$ python -q
>>> import numpy as np
>>> np.set_printoptions(precision=4, suppress=True, linewidth=100)
>>> feats = np.array([[2, 0, -3], [-1, -2, 1], [-2, 3, 0], [-3, 2, 3], [1, 2, 1]])
>>> feats[3] = feats[1]
>>> print(feats)
[[ 2  0 -3]
 [-1 -2  1]
 [-2  3  0]
 [-1 -2  1]
 [ 1  2  1]]
>>> # rows 1 and 3 are equal
>>> hat = feats @ np.linalg.solve(feats.T @ feats, feats.T)
>>> print(np.round(hat @ feats[:, 1], 4) + 0)
[ 0. -2.  3. -2.  2.]
>>> print(np.trace(hat))
3.0
>>> print(hat)
[[ 0.7693 -0.2225 -0.1318 -0.2225 -0.2472]
 [-0.2225  0.2855 -0.1271  0.2855 -0.2384]
 [-0.1318 -0.1271  0.9247 -0.1271 -0.1413]
 [-0.2225  0.2855 -0.1271  0.2855 -0.2384]
 [-0.2472 -0.2384 -0.1413 -0.2384  0.7351]]
>>> print(np.linalg.matrix_rank(np.eye(5) - hat))
2
>>> print(np.round(np.linalg.eigvalsh(hat), 4) + 0)
[0. 0. 1. 1. 1.]
>>> Uu, s, Vt = np.linalg.svd(hat)
>>> print(np.argmax(s[:-1] / (s[1:] + 1e-6)) + 1)
3
>>> print(s.round(4) + 0)
[1. 1. 1. 0. 0.]
>>> M2 = Uu[:, :3] @ np.diag(s[:3]) @ Vt[:3]
>>> print(np.round(np.linalg.norm(hat - M2) / np.linalg.norm(hat), 4))
0.0
>>> print(round(float(np.linalg.norm(hat - M2, 2)), 4), round(float(s[3]), 4))
0.0 0.0
>>> print(M2)
[[ 0.7693 -0.2225 -0.1318 -0.2225 -0.2472]
 [-0.2225  0.2855 -0.1271  0.2855 -0.2384]
 [-0.1318 -0.1271  0.9247 -0.1271 -0.1413]
 [-0.2225  0.2855 -0.1271  0.2855 -0.2384]
 [-0.2472 -0.2384 -0.1413 -0.2384  0.7351]]
>>> print(np.linalg.matrix_rank(hat, rtol=0.05))
3
>>> print(np.round(np.abs(hat - M2).max(), 4))
0.0
>>> print(np.linalg.matrix_rank(M2))
3
